% python3 -q
>>> import numpy as np
>>> np.set_printoptions(precision=2, suppress=True, linewidth=120, sign=" ")
>>> rnd = lambda a: np.round(a, 2) + 0
>>> E = np.load("data.npy")
>>> E
array([[ 0.79, -0.19,  1.64],
       [ 0.76,  0.01,  1.48],
       [ 0.36,  0.26, -0.03],
       [ 0.26, -0.04,  0.72],
       [ 0.13, -0.01,  0.1 ],
       [ 1.02,  0.17,  1.16]])
>>> hat = E @ np.linalg.solve(E.T @ E, E.T)
>>> rnd((np.eye(6) - hat) @ E)
array([[ 0.,  0.,  0.],
       [ 0.,  0.,  0.],
       [ 0.,  0.,  0.],
       [ 0.,  0.,  0.],
       [ 0.,  0.,  0.],
       [ 0.,  0.,  0.]])
>>> print(rnd(np.linalg.eigvalsh(hat)))
[ 0.  0.  0.  1.  1.  1.]
>>> rng = np.random.default_rng(396)
>>> Y = E + rng.integers(-2, 3, (6, 2)) @ rng.integers(-2, 3, (2, 3))
>>> rnd(Y)
array([[-0.21, -0.19,  0.64],
       [ 1.76,  1.01, -0.52],
       [-2.64, -1.74,  2.97],
       [ 4.26,  2.96, -4.28],
       [-4.87, -3.01,  4.1 ],
       [ 5.02,  2.17, -0.84]])
>>> rnd(Y - E)
array([[-1.,  0., -1.],
       [ 1.,  1., -2.],
       [-3., -2.,  3.],
       [ 4.,  3., -5.],
       [-5., -3.,  4.],
       [ 4.,  2., -2.]])
>>> np.abs(Y - E).sum(axis=1)
array([  2.,   4.,   8.,  12.,  12.,   8.])
>>> print(np.linalg.matrix_rank(Y - E, tol=1e-8))
2
>>> q, R = np.linalg.qr(E)
>>> print(np.trace(q @ q.T))
3.0
>>> rnd(q.T @ q)
array([[ 1.,  0.,  0.],
       [ 0.,  1.,  0.],
       [ 0.,  0.,  1.]])
>>> rnd(q)
array([[-0.5 ,  0.63, -0.33],
       [-0.48,  0.07,  0.64],
       [-0.23, -0.68,  0.  ],
       [-0.17,  0.14,  0.5 ],
       [-0.08,  0.04, -0.36],
       [-0.65, -0.34, -0.31]])
>>> print(rnd(np.abs(np.diag(R))))
[ 1.57  0.36  0.38]
>>> np.allclose(R.T @ R, E.T @ E)
True
>>> rnd(q @ R)
array([[ 0.79, -0.19,  1.64],
       [ 0.76,  0.01,  1.48],
       [ 0.36,  0.26, -0.03],
       [ 0.26, -0.04,  0.72],
       [ 0.13, -0.01,  0.1 ],
       [ 1.02,  0.17,  1.16]])
>>> A = np.eye(6, dtype=int)[rng.permutation(6)]
>>> A
array([[ 0,  0,  0,  0,  1,  0],
       [ 0,  0,  0,  1,  0,  0],
       [ 0,  1,  0,  0,  0,  0],
       [ 1,  0,  0,  0,  0,  0],
       [ 0,  0,  1,  0,  0,  0],
       [ 0,  0,  0,  0,  0,  1]])
>>> # orthonormal columns
>>> r0 = np.array([0, 2, 1, 0, 1, 1])
>>> Y = A + np.outer(r0, np.eye(6)[1])
>>> print(Y)
[[ 0.  0.  0.  0.  1.  0.]
 [ 0.  2.  0.  1.  0.  0.]
 [ 0.  2.  0.  0.  0.  0.]
 [ 1.  0.  0.  0.  0.  0.]
 [ 0.  1.  1.  0.  0.  0.]
 [ 0.  1.  0.  0.  0.  1.]]
>>> np.linalg.matrix_rank(Y - A)
np.int64(1)
>>> rnd(np.linalg.det(Y) / np.linalg.det(A)), rnd(1 + np.linalg.solve(A, r0)[1])
(np.float64(2.0), np.float64(2.0))
>>> A.inv()
Traceback (most recent call last):
  File "<python-input-29>", line 1, in <module>
    A.inv()
    ^^^^^
AttributeError: 'numpy.ndarray' object has no attribute 'inv'
>>> print(rnd(np.sort(np.abs(np.linalg.eigvals(A)))))
[ 1.  1.  1.  1.  1.  1.]
>>> A @ A
array([[ 0,  0,  1,  0,  0,  0],
       [ 1,  0,  0,  0,  0,  0],
       [ 0,  0,  0,  1,  0,  0],
       [ 0,  0,  0,  0,  1,  0],
       [ 0,  1,  0,  0,  0,  0],
       [ 0,  0,  0,  0,  0,  1]])
>>> rnd(np.linalg.det(A))
np.float64(1.0)
>>> print(np.trace(A))
1
>>> assert A == A.T
Traceback (most recent call last):
  File "<python-input-34>", line 1, in <module>
    assert A == A.T
           ^^^^^^^^
ValueError: The truth value of an array with more than one element is ambiguous. Use a.any() or a.all()
>>> np.allclose(A, A.T)
False
>>> rnd(np.abs(np.linalg.eigvals(A)).max())
np.float64(1.0)
>>> vec = np.array([-3, 1, -4, -2, -4, 2])
>>> rhs = A @ vec
>>> rhs
array([-4, -2,  1, -3, -4,  2])
>>> rnd(np.linalg.solve(A, rhs + A[:, 2]))
array([-3.,  1., -3., -2., -4.,  2.])
>>> print(rnd(np.linalg.solve(A, rhs)))
[-3.  1. -4. -2. -4.  2.]
>>> K = np.load("run7.npy")
>>> rnd(K)
array([[  7.26,   9.6 ,   0.81],
       [  1.6 ,   9.58,  -0.53],
       [  6.41,  12.48,   0.34],
       [ -7.39,  -3.92,  -1.39],
       [ -6.76,   7.71,  -2.34],
       [ -1.11,   4.05,  -0.65],
       [  2.44,  13.24,  -0.68],
       [ -5.75,   6.89,  -2.03],
       [ -1.31,   9.06,  -1.18],
       [  2.54,   2.57,   0.36],
       [  2.25,   2.67,   0.28],
       [  6.2 ,  13.19,   0.22],
       [  3.02,   8.31,  -0.07],
       [  6.91,  17.12,   0.02],
       [ -7.54,   3.4 ,  -2.12],
       [ -1.37,  -2.54,  -0.08],
       [  6.89,  11.58,   0.54],
       [ -4.83,   5.8 ,  -1.7 ],
       [ -3.27,   2.96,  -1.06],
       [ -6.3 ,   1.5 ,  -1.64],
       [ -5.52,   1.5 ,  -1.46],
       [-11.08,  -4.85,  -2.18],
       [  2.89,  12.26,  -0.48]])
>>> # rank 2
>>> cen = K - K.mean(axis=0)
>>> Uu, sigma, vt = np.linalg.svd(cen, full_matrices=False)
>>> rnd(sigma)
array([ 35.53,  13.85,   0.  ])
>>> np.abs(Uu[:, 0]).argmax()
np.int64(21)
>>> (np.sign(Uu[:, 0]) == np.sign(Uu[0, 0])).astype(int)
array([ 1,  1,  1,  0,  0,  0,  1,  0,  1,  0,  0,  1,  1,  1,  0,  0,  1,  0,  0,  0,  0,  0,  1])
>>> rnd(sigma ** 2 / (sigma ** 2).sum())
array([ 0.87,  0.13,  0.  ])
>>> rnd(vt[0] * np.sign(vt[0, np.abs(vt[0]).argmax()]))
array([ 0.68,  0.73,  0.09])
>>> np.linalg.matrix_rank(cen)
np.int64(2)
>>> dist = np.linalg.norm(K[:, None] - K[None], axis=-1)
>>> print(dist[10].round(6).argsort(kind="stable")[:4])
[ 10   9   5  18]
>>> np.linalg.matrix_rank(dist ** 2)
np.int64(4)
>>> np.flatnonzero(dist[10] < dist.mean() / 2)
array([  5,   9,  10])
>>> rnd(dist[:5, :5])
array([[  0.  ,   5.81,   3.03,  20.05,  14.49],
       [  5.81,   0.  ,   5.67,  16.24,   8.76],
       [  3.03,   5.67,   0.  ,  21.49,  14.25],
       [ 20.05,  16.24,  21.49,   0.  ,  11.69],
       [ 14.49,   8.76,  14.25,  11.69,   0.  ]])
>>> dist.shape
(23, 23)
>>> J = np.load("layer9.npy")
>>> rnd(J)
array([[-0.24,  3.98, -0.24, -4.76],
       [-1.3 ,  5.4 , -1.3 , -3.7 ],
       [-0.5 ,  4.33, -0.5 , -4.5 ],
       [-5.35, 10.81, -5.35,  0.35],
       [-5.03, 10.37, -5.03,  0.03],
       [-3.47,  8.29, -3.47, -1.53],
       [-3.4 ,  8.21, -3.4 , -1.6 ],
       [ 0.55,  2.94,  0.55, -5.55],
       [ 2.92, -0.22,  2.92, -7.92],
       [ 2.87, -0.16,  2.87, -7.87],
       [-6.35, 12.13, -6.35,  1.35],
       [ 3.05, -0.4 ,  3.05, -8.05],
       [ 1.26,  1.98,  1.26, -6.26],
       [-0.35,  4.13, -0.35, -4.65],
       [-0.32,  4.09, -0.32, -4.68],
       [-5.39, 10.85, -5.39,  0.39],
       [ 1.05,  2.26,  1.05, -6.05],
       [-4.02,  9.02, -4.02, -0.98],
       [-2.21,  6.61, -2.21, -2.79],
       [ 1.12,  2.17,  1.12, -6.12],
       [-3.35,  8.14, -3.35, -1.65],
       [-6.52, 12.35, -6.52,  1.52],
       [-2.45,  6.93, -2.45, -2.55],
       [ 0.04,  3.61,  0.04, -5.04]])
>>> # column 2 repeats column 0
>>> Y = A / np.sqrt((A ** 2).mean(axis=1, keepdims=True))
>>> print(rnd(A - A.mean(axis=1, keepdims=True)))
[[-0.17 -0.17 -0.17 -0.17  0.83 -0.17]
 [-0.17 -0.17 -0.17  0.83 -0.17 -0.17]
 [-0.17  0.83 -0.17 -0.17 -0.17 -0.17]
 [ 0.83 -0.17 -0.17 -0.17 -0.17 -0.17]
 [-0.17 -0.17  0.83 -0.17 -0.17 -0.17]
 [-0.17 -0.17 -0.17 -0.17 -0.17  0.83]]
>>> np.linalg.matrix_rank(A - A.mean(axis=1, keepdims=True))
np.int64(5)
>>> print(np.linalg.matrix_rank(Y) == np.linalg.matrix_rank(A))
True
>>> mat = np.loadtxt("out6.csv", delimiter=",")
>>> mat
array([[ -0.19,   6.58,  11.53,  -3.46,   1.57,  14.47],
       [ -5.42, -10.46,   9.93,   7.8 ,   9.53,  -3.32],
       [  5.  ,  -9.98, -11.75,  -1.79,   3.95,  10.89],
       [  6.43,  -2.58, -10.16,  15.33,  -3.37,   1.49],
       [  1.95,  10.22,  14.74,  -2.99,   0.34,   8.09],
       [  3.2 ,  -0.68,  11.58,   7.28,  14.15,   1.36],
       [  4.79,   8.83,  -1.52,  -2.21, -13.44,  10.54],
       [ -8.66,  -4.85, -14.92,   1.71,  -8.1 ,   3.22],
       [ -5.63, -12.5 ,   5.8 ,   9.63,  -1.88,   9.07],
       [ -2.65,  14.25,  -3.53,   1.49,  -9.91,  -8.78],
       [ -2.95,   1.18, -10.4 ,   2.03,  11.89, -11.67],
       [ -3.72,  -2.23,   2.64,  13.12,   7.78,  11.9 ]])
>>> basis = mat[[2, 5]].astype(float)
>>> for _ in range(6):
...     labels = np.linalg.norm(mat[:, None] - basis, axis=-1).argmin(axis=1)
...     basis = np.array([mat[labels == j].mean(axis=0) for j in range(2)])
... 
>>> labels
array([ 1,  1,  0,  0,  1,  1,  0,  0,  1,  0,  0,  1])
>>> np.abs(basis[1] - basis[0]).argmax()
np.int64(2)
>>> rnd(basis[1] - basis[0])
array([-1.96, -2.65, 18.08,  2.47,  8.41,  5.98])
>>> rnd(basis)
array([[ 0.33,  1.14, -8.71,  2.76, -3.16,  0.95],
       [-1.64, -1.51,  9.37,  5.23,  5.25,  6.93]])
>>> vec = np.array([-2, 2, -1, -1, 1, 1])
>>> h1 = np.maximum(basis @ vec, 0)
>>> rnd(basis * (h1 > 1e-9)[:, None])
array([[ 0.33,  1.14, -8.71,  2.76, -3.16,  0.95],
       [ 0.  ,  0.  ,  0.  ,  0.  ,  0.  ,  0.  ]])
>>> rnd(h1)
array([ 5.37,  0.  ])
>>> rnd(np.tanh(basis @ vec))
array([ 1.  , -0.97])
>>> print(rnd(np.maximum(basis @ vec, 0) - np.maximum(-basis @ vec, 0)))
[ 5.37 -2.18]
>>> Y = np.array([[-3, -3], [-4, -6]])
>>> basis = np.array([[0, -3], [3, -2]])
>>> m1 = np.block([[Y, np.zeros((2, 2))], [np.zeros((2, 2)), basis]])
>>> print(m1)
[[-3. -3.  0.  0.]
 [-4. -6.  0.  0.]
 [ 0.  0.  0. -3.]
 [ 0.  0.  3. -2.]]
>>> Y = np.array([[-7, -6, 5], [7, -3, 1], [-2, -6, 2], [6, 2, 8]])
>>> np.einsum("ij,ij->i", m1, m1)
array([ 18.,  52.,   9.,  13.])
>>> np.einsum("ij->j", m1)
array([-7., -9.,  3., -5.])
>>> m1 @ Y
array([[  0.,  27., -18.],
       [-14.,  42., -26.],
       [-18.,  -6., -24.],
       [-18., -22., -10.]])
>>> np.einsum("ik,kj->ji", m1, Y)
array([[  0., -14., -18., -18.],
       [ 27.,  42.,  -6., -22.],
       [-18., -26., -24., -10.]])
>>> np.vstack([m1, Y.T]).shape
(7, 4)
>>> np.linalg.matrix_rank(m1 @ Y)
np.int64(3)
>>> np.linalg.matrix_rank(np.vstack([m1, Y.T]))
np.int64(4)
